$ python -q
>>> import numpy as np
>>> from numpy import linalg as LA
>>> np.set_printoptions(precision=1, suppress=True, linewidth=100, floatmode="fixed")
>>> def rd(a):
...     return np.round(a, 1) + 0
... 
>>> E = np.loadtxt("mat.csv", delimiter=",")
>>> E
array([[ 2.0, -0.2, -1.1, -1.1, -0.5,  0.0],
       [-0.2,  2.2, -0.2, -0.3,  0.2, -0.5],
       [-1.1, -0.2,  3.2,  1.0,  0.4,  0.3],
       [-1.1, -0.3,  1.0,  2.7,  0.2,  0.2],
       [-0.5,  0.2,  0.4,  0.2,  2.6, -0.4],
       [ 0.0, -0.5,  0.3,  0.2, -0.4,  1.3]])
>>> x0 = np.ones(6)
>>> for _ in range(7):
...     x0 = E @ x0
...     x0 /= LA.norm(x0)
...     print(round(x0 @ E @ x0, 1))
... 
4.2
4.9
5.0
5.0
5.0
5.0
5.0
>>> rd(LA.eigvalsh(E)[-1])
np.float64(5.0)
>>> X = np.array([[0, 0, 0, 0],
...     [0, 2, -3, 0],
...     [0, 2, -2, 0],
...     [0, 0, 0, 0],
...     [1, 0, 0, 3],
...     [0, 0, 0, 3]])
>>> # row 3 repeats row 0
>>> x0 = np.array([2, -1, 1, -1])
>>> rhs = X @ x0
>>> rd(LA.solve(X.T @ X, X.T @ rhs))
array([ 2.0, -1.0,  1.0, -1.0])
>>> rng = np.random.default_rng(9765)
>>> rhs = rhs + 0.1 * rng.normal(size=6)
>>> rd(rhs)
array([ 0.0, -5.1, -4.1,  0.0, -1.0, -3.1])
>>> c, *_ = LA.lstsq(X, rhs)
>>> rd(c)
array([ 2.1, -1.0,  1.0, -1.0])
>>> [round(float(LA.norm(LA.solve(X.T @ X + lam * np.eye(4), X.T @ rhs))), 2) for lam in (0, 1, 10, 100)]
[2.73, 1.66, 1.06, 0.27]
>>> rd(X.T @ (rhs - X @ c))
array([0.0, 0.0, 0.0, 0.0])
>>> Y = np.c_[X[:, :3] @ np.array([[1, -5, -5], [1, 5, 0], [-2, -1, 1]]), np.array([2, 1, 3, 0, 3, 3])]
>>> Y
array([[ 0,  0,  0,  2],
       [ 8, 13, -3,  1],
       [ 6, 12, -2,  3],
       [ 0,  0,  0,  0],
       [ 1, -5, -5,  3],
       [ 0,  0,  0,  3]])
>>> LA.matrix_rank(np.c_[X, Y])
np.int64(5)
>>> rd(LA.norm(LA.qr(X)[0].T @ Y, axis=0) ** 2 / ((Y ** 2).sum(axis=0) + 1e-12))
array([1.0, 1.0, 1.0, 0.9])
>>> rd(LA.lstsq(X, Y[:, 0])[0])
array([ 1.0,  1.0, -2.0,  0.0])
>>> data = np.array([[-0.3, -1.0, -1.2],
...     [1.5, 1.4, 0.8],
...     [1.5, 3.5, -1.6],
...     [-0.1, 1.5, -2.0],
...     [1.0, 0.6, 0.0]])
>>> data
array([[-0.3, -1.0, -1.2],
       [ 1.5,  1.4,  0.8],
       [ 1.5,  3.5, -1.6],
       [-0.1,  1.5, -2.0],
       [ 1.0,  0.6,  0.0]])
>>> Y = np.array([[1, 2, -1], [0, 0, 1], [-2, -2, -1]])
>>> rd(np.einsum("ik,kj->ji", data, Y))
array([[ 2.1, -0.1,  4.7,  3.9,  1.0],
       [ 1.8,  1.4,  6.2,  3.8,  2.0],
       [ 0.5, -0.9,  3.6,  3.6, -0.4]])
>>> rd(np.einsum("ij,ij->i", data, data))
array([ 2.5,  4.8, 17.1,  6.3,  1.4])
>>> LA.matrix_rank(data @ Y)
np.int64(3)
>>> LA.matrix_rank(np.vstack([data, Y.T]))
np.int64(3)
>>> np.vstack([data, Y.T]).shape
(8, 3)
>>> np.einsum("ij->j", data)
array([ 3.6,  6.0, -4.0])
>>> Y = np.c_[data[:, :2] @ np.array([[2, 3], [3, 3]]), np.array([3, 1, 2, 1, 1])]
>>> rd(Y)
array([[-3.6, -3.9,  3.0],
       [ 7.2,  8.7,  1.0],
       [13.5, 15.0,  2.0],
       [ 4.3,  4.2,  1.0],
       [ 3.8,  4.8,  1.0]])
>>> rd(LA.norm(LA.qr(data)[0].T @ Y, axis=0) ** 2 / ((Y ** 2).sum(axis=0) + 1e-12))
array([1.0, 1.0, 0.9])
>>> LA.matrix_rank(np.c_[data, Y])
np.int64(4)
>>> rd(LA.lstsq(data, Y[:, 0])[0])
array([2.0, 3.0, 0.0])
>>> rd(LA.norm(Y - data @ LA.lstsq(data, Y)[0], axis=0))
array([0.0, 0.0, 1.0])
>>> x0 = np.array([2, -2, -2])
>>> rhs = data @ x0
>>> c, lr = np.zeros(3), 1 / LA.norm(data, 2) ** 2
>>> for i in range(12):
...     c -= lr * data.T @ (data @ c - rhs)
...     if i % 2 == 0: print(i, round(LA.norm(data @ c - rhs), 1))
... 
0 3.5
2 2.8
4 2.5
6 2.3
8 2.1
10 2.0
>>> rd(c)
array([ 0.2, -0.9, -1.2])
>>> A = np.load("arr.npy")
>>> A
array([[-3, -2, -1,  0,  1,  2],
       [ 3,  4,  5,  6,  7,  8],
       [ 9, 10, 11, 12, 13, 14],
       [15, 16, 17, 18, 19, 20],
       [21, 22, 23, 24, 25, 26],
       [27, 28, 29, 30, 31, 32]])
>>> # looks like rank 2
>>> labels = rng.permutation(6)
>>> labels
array([2, 4, 3, 0, 5, 1])
>>> Y = A[labels][:, labels]
>>> Y
array([[11, 13, 12,  9, 14, 10],
       [23, 25, 24, 21, 26, 22],
       [17, 19, 18, 15, 20, 16],
       [-1,  1,  0, -3,  2, -2],
       [29, 31, 30, 27, 32, 28],
       [ 5,  7,  6,  3,  8,  4]])
>>> np.diag(Y)
array([11, 25, 18, -3, 32,  4])
>>> np.trace(Y)
np.int64(87)
>>> def softmax(z):
...     e = np.exp(z - z.max(axis=-1, keepdims=True))
...     return e / e.sum(axis=-1, keepdims=True)
... 
>>> rd(softmax(data).sum(axis=1))
array([1.0, 1.0, 1.0, 1.0, 1.0])
>>> rd(softmax(data[1] + 3))
array([0.4, 0.4, 0.2])
>>> rd(softmax(10 * data[1]))
array([0.7, 0.3, 0.0])
>>> att = data @ data.T / np.sqrt(3)
>>> rd(softmax(att)[1] @ data)
array([ 1.4,  2.5, -0.7])
>>> rd(softmax(att))
array([[0.6, 0.0, 0.0, 0.2, 0.1],
       [0.0, 0.3, 0.6, 0.0, 0.1],
       [0.0, 0.0, 1.0, 0.0, 0.0],
       [0.0, 0.0, 0.7, 0.2, 0.0],
       [0.0, 0.2, 0.5, 0.1, 0.1]])
>>> softmax(att).round(6).argmax(axis=1)
array([0, 2, 2, 2, 2])
>>> rd(softmax(X[5]))
array([0.0, 0.0, 0.0, 0.9])
>>> rd(softmax(X).sum(axis=1))
array([1.0, 1.0, 1.0, 1.0, 1.0, 1.0])
>>> rd(softmax(X[5] + 3))
array([0.0, 0.0, 0.0, 0.9])
>>> att = X @ X.T / np.sqrt(4)
>>> rd(softmax(att))
array([[0.2, 0.2, 0.2, 0.2, 0.2, 0.2],
       [0.0, 0.8, 0.2, 0.0, 0.0, 0.0],
       [0.0, 0.7, 0.3, 0.0, 0.0, 0.0],
       [0.2, 0.2, 0.2, 0.2, 0.2, 0.2],
       [0.0, 0.0, 0.0, 0.0, 0.6, 0.4],
       [0.0, 0.0, 0.0, 0.0, 0.5, 0.5]])
>>> arr = np.load("dump.npy")
>>> arr
array([[ 2,  3,  1,  0, -3, -2],
       [-2, -2, -1, -1, -3,  2],
       [-1,  0, -3, -3,  1,  0],
       [-2,  3, -1,  3, -3, -1],
       [-1, -3,  1, -3,  3,  0],
       [ 2,  2,  3,  1, -1,  0]])
>>> gram = arr.T @ arr
>>> (arr @ arr.T).shape
(6, 6)
>>> gram
array([[ 18,  11,  14,   4,   0,  -6],
       [ 11,  35,   5,  22, -23, -13],
       [ 14,   5,  22,   7,   0,  -3],
       [  4,  22,   7,  29, -19,  -5],
       [  0, -23,   0, -19,  38,   3],
       [ -6, -13,  -3,  -5,   3,   9]])
>>> rd(LA.svd(arr, compute_uv=False) ** 2)
array([82.2, 35.7, 15.8, 12.4,  3.6,  1.2])
>>> x0 = np.array([0, -2, -3, 3, -3, 3])
>>> rhs = gram @ x0
>>> rhs
array([ -70,   11,  -64,   64, -116,   38])
>>> rd(LA.solve(gram, rhs))
array([ 0.0, -2.0, -3.0,  3.0, -3.0,  3.0])
>>> rd(LA.solve(gram, rhs + gram[:, 3]))
array([ 0.0, -2.0, -3.0,  4.0, -3.0,  3.0])
>>> rd(LA.solve(gram, 5 * rhs))
array([  0.0, -10.0, -15.0,  15.0, -15.0,  15.0])
>>> x0 = np.array([0, 2, 0, 2, 0, 0])
>>> h1 = np.maximum(arr @ x0, 0)
>>> np.maximum(arr @ (3 * x0), 0)
array([18,  0,  0, 36,  0, 18])
>>> arr.T @ h1
array([  0,  66,  12,  42, -60, -24])
>>> np.maximum(arr @ x0, 0) - np.maximum(-arr @ x0, 0)
array([  6,  -6,  -6,  12, -12,   6])
>>> q, R = LA.qr(arr)
>>> np.trace(q @ q.T)
np.float64(6.0)
>>> q.shape, R.shape
((6, 6), (6, 6))
>>> rd(q)
array([[-0.5,  0.3, -0.1, -0.4,  0.4, -0.5],
       [ 0.5, -0.1,  0.1, -0.1,  0.8,  0.2],
       [ 0.2,  0.1, -0.7, -0.6, -0.2,  0.4],
       [ 0.5,  0.8,  0.3,  0.0, -0.2, -0.1],
       [ 0.2, -0.4,  0.5, -0.6, -0.3, -0.3],
       [-0.5,  0.1,  0.5, -0.3,  0.0,  0.7]])
>>> rd(q.T @ q)
array([[1.0, 0.0, 0.0, 0.0, 0.0, 0.0],
       [0.0, 1.0, 0.0, 0.0, 0.0, 0.0],
       [0.0, 0.0, 1.0, 0.0, 0.0, 0.0],
       [0.0, 0.0, 0.0, 1.0, 0.0, 0.0],
       [0.0, 0.0, 0.0, 0.0, 1.0, 0.0],
       [0.0, 0.0, 0.0, 0.0, 0.0, 1.0]])
